$ python -q
>>> import numpy as np
>>> np.set_printoptions(precision=2, suppress=True, linewidth=120, legacy="1.25")
>>> def rd(a):
...     return np.round(a, 2) + 0
... 
>>> A = np.load("sample3.npy")
>>> A
array([[ 0.4 , -0.4 ,  1.4 ,  0.7 , -0.9 ,  0.  , -0.8 , -1.1 ],
       [ 1.38,  0.93,  0.99,  0.43,  0.03, -1.11,  0.02,  1.5 ],
       [ 1.3 ,  1.  ,  0.9 ,  0.2 ,  0.1 , -1.3 ,  0.  ,  1.4 ],
       [ 0.3 ,  0.6 ,  0.9 , -0.2 , -0.3 ,  1.  ,  0.  , -1.7 ]])
>>> t = np.radians(15)
>>> r_ = np.eye(8)
>>> r_[5, 5] = r_[0, 0] = np.cos(t)
>>> r_[5, 0], r_[0, 5] = -np.sin(t), np.sin(t)
>>> rd(r_)
array([[ 0.97,  0.  ,  0.  ,  0.  ,  0.  ,  0.26,  0.  ,  0.  ],
       [ 0.  ,  1.  ,  0.  ,  0.  ,  0.  ,  0.  ,  0.  ,  0.  ],
       [ 0.  ,  0.  ,  1.  ,  0.  ,  0.  ,  0.  ,  0.  ,  0.  ],
       [ 0.  ,  0.  ,  0.  ,  1.  ,  0.  ,  0.  ,  0.  ,  0.  ],
       [ 0.  ,  0.  ,  0.  ,  0.  ,  1.  ,  0.  ,  0.  ,  0.  ],
       [-0.26,  0.  ,  0.  ,  0.  ,  0.  ,  0.97,  0.  ,  0.  ],
       [ 0.  ,  0.  ,  0.  ,  0.  ,  0.  ,  0.  ,  1.  ,  0.  ],
       [ 0.  ,  0.  ,  0.  ,  0.  ,  0.  ,  0.  ,  0.  ,  1.  ]])
>>> Y = A @ r_.T
>>> np.allclose(np.linalg.norm(A, axis=1), np.linalg.norm(Y, axis=1))
True
>>> rd(np.linalg.svd(A, compute_uv=False)), rd(np.linalg.svd(Y, compute_uv=False))
(array([3.92, 2.83, 1.38, 0.23]), array([3.92, 2.83, 1.38, 0.23]))
>>> def softmax(z):
...     e = np.exp(z - z.max(axis=-1, keepdims=True))
...     return e / e.sum(axis=-1, keepdims=True)
... 
>>> rd(softmax(A[2] + 4))
array([0.22, 0.16, 0.15, 0.07, 0.07, 0.02, 0.06, 0.25])
>>> rd(softmax(10 * A[2]))
array([0.26, 0.01, 0.  , 0.  , 0.  , 0.  , 0.  , 0.72])
>>> rd(softmax(A).sum(axis=1))
array([1., 1., 1., 1.])
>>> S = A @ A.T / np.sqrt(8)
>>> rd(softmax(S))
array([[0.57, 0.09, 0.08, 0.26],
       [0.04, 0.49, 0.46, 0.02],
       [0.04, 0.48, 0.47, 0.02],
       [0.29, 0.05, 0.05, 0.61]])
>>> softmax(S).round(6).argmax(axis=1)
array([0, 1, 1, 3])
>>> mat = np.loadtxt("mat.csv", delimiter=",")
>>> mat
array([[3., 0., 0., 3., 1., 0., 0., 5., 0.],
       [0., 4., 0., 0., 0., 0., 0., 0., 0.],
       [0., 0., 2., 0., 0., 5., 1., 0., 0.],
       [0., 0., 0., 1., 4., 0., 0., 0., 0.],
       [5., 0., 0., 2., 3., 0., 0., 0., 0.],
       [0., 0., 4., 0., 0., 1., 1., 0., 3.],
       [0., 0., 1., 0., 0., 3., 4., 0., 0.],
       [5., 0., 0., 5., 4., 0., 0., 0., 0.],
       [0., 0., 0., 0., 0., 1., 2., 0., 1.]])
>>> rng = np.random.default_rng(2538)
>>> lab = rng.permutation(9)
>>> lab
array([1, 3, 8, 4, 7, 6, 2, 5, 0])
>>> Y = mat[lab][:, lab]
>>> Y
array([[4., 0., 0., 0., 0., 0., 0., 0., 0.],
       [0., 1., 0., 4., 0., 0., 0., 0., 0.],
       [0., 0., 1., 0., 0., 2., 0., 1., 0.],
       [0., 2., 0., 3., 0., 0., 0., 0., 5.],
       [0., 5., 0., 4., 0., 0., 0., 0., 5.],
       [0., 0., 0., 0., 0., 4., 1., 3., 0.],
       [0., 0., 0., 0., 0., 1., 2., 5., 0.],
       [0., 0., 3., 0., 0., 1., 4., 1., 0.],
       [0., 3., 0., 1., 5., 0., 0., 0., 3.]])
>>> np.trace(Y)
19.0
>>> rd(np.linalg.det(Y)), rd(np.linalg.det(mat[lab]))
(84700.0, 84700.0)
